% python3 -q
>>> import numpy as np
>>> from numpy import linalg as LA
>>> np.set_printoptions(suppress=True, linewidth=140)
>>> m1 = np.loadtxt("sample0.csv", delimiter=",")
>>> print(m1.round(2))
[[-0.28  0.99  0.77  1.53]
 [-0.09 -1.09 -1.12  1.25]
 [-1.96 -0.28  0.15 -0.25]
 [-0.28  1.32 -1.46 -0.17]]
>>> np.round(LA.pinv(m1), 2)
array([[-0.07, -0.02, -0.49, -0.07],
       [ 0.25, -0.27, -0.07,  0.33],
       [ 0.19, -0.28,  0.04, -0.37],
       [ 0.38,  0.31, -0.06, -0.04]])
>>> round(m1[:, 0] @ m1[:, 2], 2)
np.float64(-0.0)
>>> np.round(LA.svd(m1, compute_uv=False), 2)
array([2., 2., 2., 2.])
>>> W0 = np.loadtxt("a.csv", delimiter=",")
>>> print(W0.round(2))
[[0.38 0.25 0.38]
 [0.14 0.43 0.43]
 [0.33 0.22 0.44]]
>>> theta = np.radians(60)
>>> R = np.eye(3)
>>> R[0, 0] = R[2, 2] = np.cos(theta)
>>> R[0, 2], R[2, 0] = -np.sin(theta), np.sin(theta)
>>> R.round(2)
array([[ 0.5 ,  0.  , -0.87],
       [ 0.  ,  1.  ,  0.  ],
       [ 0.87,  0.  ,  0.5 ]])
>>> M2 = W0 @ R.T
>>> np.round(LA.svd(W0, compute_uv=False), 2), np.round(LA.svd(M2, compute_uv=False), 2)
(array([1.02, 0.23, 0.06]), array([1.02, 0.23, 0.06]))
>>> print(M2.round(2))
[[-0.14  0.25  0.51]
 [-0.3   0.43  0.34]
 [-0.22  0.22  0.51]]
>>> np.allclose(LA.norm(W0, axis=1), LA.norm(M2, axis=1))
True
>>> print(np.allclose(W0 @ W0.T, M2 @ M2.T))
True
>>> round(LA.det(W0.T), 2)
np.float64(0.01)
>>> print(np.round(np.poly(W0), 2))
[ 1.   -1.25  0.26 -0.01]
>>> round(LA.eigvals(W0).sum().real, 2)
np.float64(1.25)
>>> np.round(LA.matrix_power(W0, 100), 2)
array([[0.29, 0.29, 0.42],
       [0.29, 0.29, 0.42],
       [0.29, 0.29, 0.42]])
>>> W0.sum(axis=1)
array([1., 1., 1.])
>>> np.round(W0 @ np.ones(3), 2)
array([1., 1., 1.])
>>> np.round(np.sort(np.abs(LA.eigvals(W0)))[::-1], 2)
array([1.  , 0.16, 0.09])
>>> np.round(LA.matrix_power(W0, 2), 2)
array([[0.3 , 0.28, 0.41],
       [0.26, 0.31, 0.43],
       [0.3 , 0.28, 0.42]])
>>> p = np.eye(3)[2]
>>> for _ in range(5):
...     p = p @ W0
...     print(p.round(2))
... 
[0.33 0.22 0.44]
[0.3  0.28 0.42]
[0.29 0.29 0.42]
[0.29 0.29 0.42]
[0.29 0.29 0.42]
